% python3 -q
>>> import numpy as np
>>> from numpy import linalg as LA
>>> np.set_printoptions(precision=3, suppress=True, linewidth=100)
>>> rd = lambda a: np.round(a, 3) + 0
>>> feats = np.array([[0.0, 7.0, 4.0], [7.0, 0.0, 0.0], [4.0, 0.0, 0.0]])
>>> w, vecs = LA.eigh(feats)
>>> (w > 1e-8).sum(), (w < -1e-8).sum()
(np.int64(1), np.int64(1))
>>> rd(vecs.T @ vecs)
array([[1., 0., 0.],
       [0., 1., 0.],
       [0., 0., 1.]])
>>> np.unique(w.round(6) + 0, return_counts=True)[1]
array([1, 1, 1])
>>> rd(vecs.T @ feats @ vecs)
array([[-8.062,  0.   ,  0.   ],
       [ 0.   ,  0.   ,  0.   ],
       [ 0.   ,  0.   ,  8.062]])
>>> rd(vecs @ np.diag(w) @ vecs.T)
array([[0., 7., 4.],
       [7., 0., 0.],
       [4., 0., 0.]])
>>> rd(LA.eigvalsh(feats + 5 * np.eye(3)))
array([-3.062,  5.   , 13.062])
>>> J = np.load("x.npy")
>>> J
array([[4., 1., 1.],
       [1., 4., 1.],
       [1., 1., 4.]])
>>> rd(LA.eigvals(J))
array([3., 6., 3.])
>>> rd(LA.det(2 * J)), rd(LA.det(J))
(np.float64(432.0), np.float64(54.0))
>>> vec = np.ones(3)
>>> for _ in range(4):
...     vec = J @ vec
...     vec /= LA.norm(vec)
...     print(round(vec @ J @ vec, 3))
... 
6.0
6.0
6.0
6.0
>>> rd(LA.eigvalsh(J)[-1])
np.float64(6.0)
>>> rd(vec)
array([0.577, 0.577, 0.577])
>>> out = np.array([[-2, 2, 1, -1], [-3, 3, -3, -2], [-1, -1, 1, -3], [-1, -1, -1, -1]])
>>> E = np.triu(out, 1)
>>> E
array([[ 0,  2,  1, -1],
       [ 0,  0, -3, -2],
       [ 0,  0,  0, -3],
       [ 0,  0,  0,  0]])
>>> rd(np.trace(LA.pinv(E) @ E))
np.float64(3.0)
>>> try:
...     LA.inv(E)
... except LA.LinAlgError as e:
...     print(repr(e))
... 
LinAlgError('Singular matrix')
>>> np.unique(E.round(6), axis=0).shape
(4, 4)
>>> rd(E @ LA.pinv(E) @ E)
array([[ 0.,  2.,  1., -1.],
       [ 0.,  0., -3., -2.],
       [ 0.,  0.,  0., -3.],
       [ 0.,  0.,  0.,  0.]])
